>>> import numpy as np
>>> import numpy.linalg as la
>>> np.set_printoptions(suppress=True, linewidth=140)
>>> J = np.load("case4.npy")
>>> J
array([[ 1,  0,  4,  1],
       [ 3,  2,  8,  2],
       [ 2,  1, 12,  3],
       [ 3,  2, 12,  3],
       [ 2,  0,  8,  2],
       [ 3,  3, 12,  3],
       [ 3,  0,  0,  0]])
>>> np.unique(J.round(6), axis=0).shape
(7, 4)
>>> try:
...     la.inv(J)
... except la.LinAlgError as e:
...     print(e)
... 
Last 2 dimensions of the array must be square
>>> np.allclose(J[:-1].T @ la.lstsq(J[:-1].T, J[-1])[0], J[-1])
True
>>> round(np.trace(la.pinv(J) @ J), 1)
np.float64(3.0)
>>> U, sigma, Vt = la.svd(J)
>>> np.argmax(sigma[:-1] / (sigma[1:] + 1e-6)) + 1
np.int64(3)
>>> sigma.round(1) + 0
array([25.7,  3.3,  2. ,  0. ])
>>> Y = U[:, :3] @ np.diag(sigma[:3]) @ Vt[:3]
>>> np.round(la.norm(J - Y) / la.norm(J), 1)
np.float64(0.0)
>>> np.round(np.abs(J - Y).max(), 1)
np.float64(0.0)
>>> Y = np.array([[2, 1], [2, 2], [1, 1], [2, 0]])
>>> J @ Y
array([[ 8,  5],
       [22, 15],
       [24, 16],
       [28, 19],
       [16, 10],
       [30, 21],
       [ 6,  3]])
>>> np.einsum("ij,ij->i", J, J)
array([ 18,  81, 158, 166,  72, 171,   9])
>>> np.einsum("ik,kj->ji", J, Y)
array([[ 8, 22, 24, 28, 16, 30,  6],
       [ 5, 15, 16, 19, 10, 21,  3]])
>>> mat = np.array([[1, 0, 0, 0, 0, 0, 0, 1],
...     [0, 0, 9, 0, 0, 0, 1, 8],
...     [0, 0, 0, 0, 0, 1, 0, 4],
...     [1, 0, 0, 6, 0, 0, 0, 8],
...     [0, 0, 4, 0, 0, 0, 0, 2]])
>>> x = np.array([0, 1, 1, 2, 0, 1, 1, 3])
>>> la.norm(mat @ x) <= la.norm(mat, 2) * la.norm(x) + 1e-9
np.True_
>>> mat @ np.eye(8)[2]
array([0., 9., 0., 0., 4.])
>>> u = np.array([5, 5])
>>> np.convolve(mat[2], u)
array([ 0,  0,  0,  0,  0,  5,  5, 20, 20])
>>> np.zeros(5, 8)
Traceback (most recent call last):
  File "<python-input-25>", line 1, in <module>
    np.zeros(5, 8)
    ~~~~~~~~^^^^^^
TypeError: Cannot interpret '8' as a data type
>>> mat[:, 8]
Traceback (most recent call last):
  File "<python-input-26>", line 1, in <module>
    mat[:, 8]
    ~~~^^^^^^
IndexError: index 8 is out of bounds for axis 1 with size 8
>>> la.rank(mat)
Traceback (most recent call last):
  File "<python-input-27>", line 1, in <module>
    la.rank(mat)
    ^^^^^^^
AttributeError: module 'numpy.linalg' has no attribute 'rank'
>>> np.unravel_index(np.abs(mat).argmax(), mat.shape)
(np.int64(1), np.int64(2))
>>> np.diff(mat, axis=0)
array([[-1,  0,  9,  0,  0,  0,  1,  7],
       [ 0,  0, -9,  0,  0,  1, -1, -4],
       [ 1,  0,  0,  6,  0, -1,  0,  4],
       [-1,  0,  4, -6,  0,  0,  0, -6]])
>>> mat.mean(axis=0)
array([0.4, 0. , 2.6, 1.2, 0. , 0.2, 0.2, 4.6])
>>> mat.sum(axis=1)
array([ 2, 18,  5, 15,  6])
>>> mat.sum(axis=0)
array([ 2,  0, 13,  6,  0,  1,  1, 23])
>>> mat.shape
(5, 8)
>>> np.count_nonzero(mat)
np.int64(12)
>>> np.round(la.norm(mat), 1)
np.float64(16.9)
